% python3 -q
>>> import numpy as np
>>> import numpy.linalg as la
>>> np.set_printoptions(precision=2, suppress=True, linewidth=120)
>>> def rnd(a):
...     return np.round(a, 2) + 0
... 
>>> arr = np.load("out15.npy")
>>> arr
array([[0, 3, 0, 0, 0],
       [1, 0, 0, 0, 0],
       [0, 0, 0, 3, 0],
       [0, 1, 1, 0, 0]])
>>> r0, r1 = arr[2], arr[3]
>>> r0 @ r0
np.int64(9)
>>> r0 @ r1
np.int64(0)
>>> pr = (r0 @ r1) / (r0 @ r0) * r0
>>> pr
array([0., 0., 0., 0., 0.])
>>> np.outer(r0, r1)
array([[0, 0, 0, 0, 0],
       [0, 0, 0, 0, 0],
       [0, 0, 0, 0, 0],
       [0, 3, 3, 0, 0],
       [0, 0, 0, 0, 0]])
>>> M2 = arr / la.norm(arr, axis=1, keepdims=True)
>>> G = M2 @ M2.T
>>> rnd(la.norm(M2, axis=1))
array([1., 1., 1., 1.])
>>> rnd(G)
array([[1.  , 0.  , 0.  , 0.71],
       [0.  , 1.  , 0.  , 0.  ],
       [0.  , 0.  , 1.  , 0.  ],
       [0.71, 0.  , 0.  , 1.  ]])
>>> (G - 2 * np.eye(4)).round(6).argmax(axis=1)
array([3, 0, 0, 0])
>>> r0 = np.array([7, 9])
>>> np.polyval(r0, arr[1])
array([16,  9,  9,  9,  9])
>>> arr.shape
(4, 5)
>>> print(arr.sum(axis=1))
[3 1 3 2]
>>> arr - arr[0]
array([[ 0,  0,  0,  0,  0],
       [ 1, -3,  0,  0,  0],
       [ 0, -3,  0,  3,  0],
       [ 0, -2,  1,  0,  0]])
>>> np.abs(arr).max()
np.int64(3)
>>> arr.mean(axis=0)
array([0.25, 1.  , 0.25, 0.75, 0.  ])
>>> np.zeros(4, 5)
Traceback (most recent call last):
  File "<python-input-24>", line 1, in <module>
    np.zeros(4, 5)
    ~~~~~~~~^^^^^^
TypeError: Cannot interpret '5' as a data type
>>> arr[:, 5]
Traceback (most recent call last):
  File "<python-input-25>", line 1, in <module>
    arr[:, 5]
    ~~~^^^^^^
IndexError: index 5 is out of bounds for axis 1 with size 5
>>> print(np.count_nonzero(arr))
5
>>> X = np.array([[3.0, 1.0, 0.0, 0.0, 0.0, 0.0, 0.0],
...     [0.0, 3.0, 1.0, 0.0, 0.0, 0.0, 0.0],
...     [0.0, 0.0, 3.0, 1.0, 0.0, 0.0, 0.0],
...     [0.0, 0.0, 0.0, 3.0, 1.0, 0.0, 0.0],
...     [0.0, 0.0, 0.0, 0.0, 3.0, 1.0, 0.0],
...     [0.0, 0.0, 0.0, 0.0, 0.0, 3.0, 1.0],
...     [0.0, 0.0, 0.0, 0.0, 0.0, 0.0, 3.0]])
>>> X
array([[3., 1., 0., 0., 0., 0., 0.],
       [0., 3., 1., 0., 0., 0., 0.],
       [0., 0., 3., 1., 0., 0., 0.],
       [0., 0., 0., 3., 1., 0., 0.],
       [0., 0., 0., 0., 3., 1., 0.],
       [0., 0., 0., 0., 0., 3., 1.],
       [0., 0., 0., 0., 0., 0., 3.]])
>>> def softmax(z):
...     e = np.exp(z - z.max(axis=-1, keepdims=True))
...     return e / e.sum(axis=-1, keepdims=True)
... 
>>> rnd(softmax(X[0] + 2))
array([0.72, 0.1 , 0.04, 0.04, 0.04, 0.04, 0.04])
>>> att = X @ X.T / np.sqrt(7)
>>> print(rnd(softmax(att + np.triu(np.full(att.shape, -np.inf), 1))))
[[1.   0.   0.   0.   0.   0.   0.  ]
 [0.07 0.93 0.   0.   0.   0.   0.  ]
 [0.02 0.06 0.91 0.   0.   0.   0.  ]
 [0.02 0.02 0.06 0.9  0.   0.   0.  ]
 [0.02 0.02 0.02 0.06 0.88 0.   0.  ]
 [0.02 0.02 0.02 0.02 0.06 0.86 0.  ]
 [0.03 0.03 0.03 0.03 0.03 0.08 0.79]]
>>> print(rnd(softmax(att)))
[[0.84 0.06 0.02 0.02 0.02 0.02 0.02]
 [0.06 0.81 0.06 0.02 0.02 0.02 0.02]
 [0.02 0.06 0.81 0.06 0.02 0.02 0.02]
 [0.02 0.02 0.06 0.81 0.06 0.02 0.02]
 [0.02 0.02 0.02 0.06 0.81 0.06 0.02]
 [0.02 0.02 0.02 0.02 0.06 0.81 0.06]
 [0.03 0.03 0.03 0.03 0.03 0.08 0.79]]
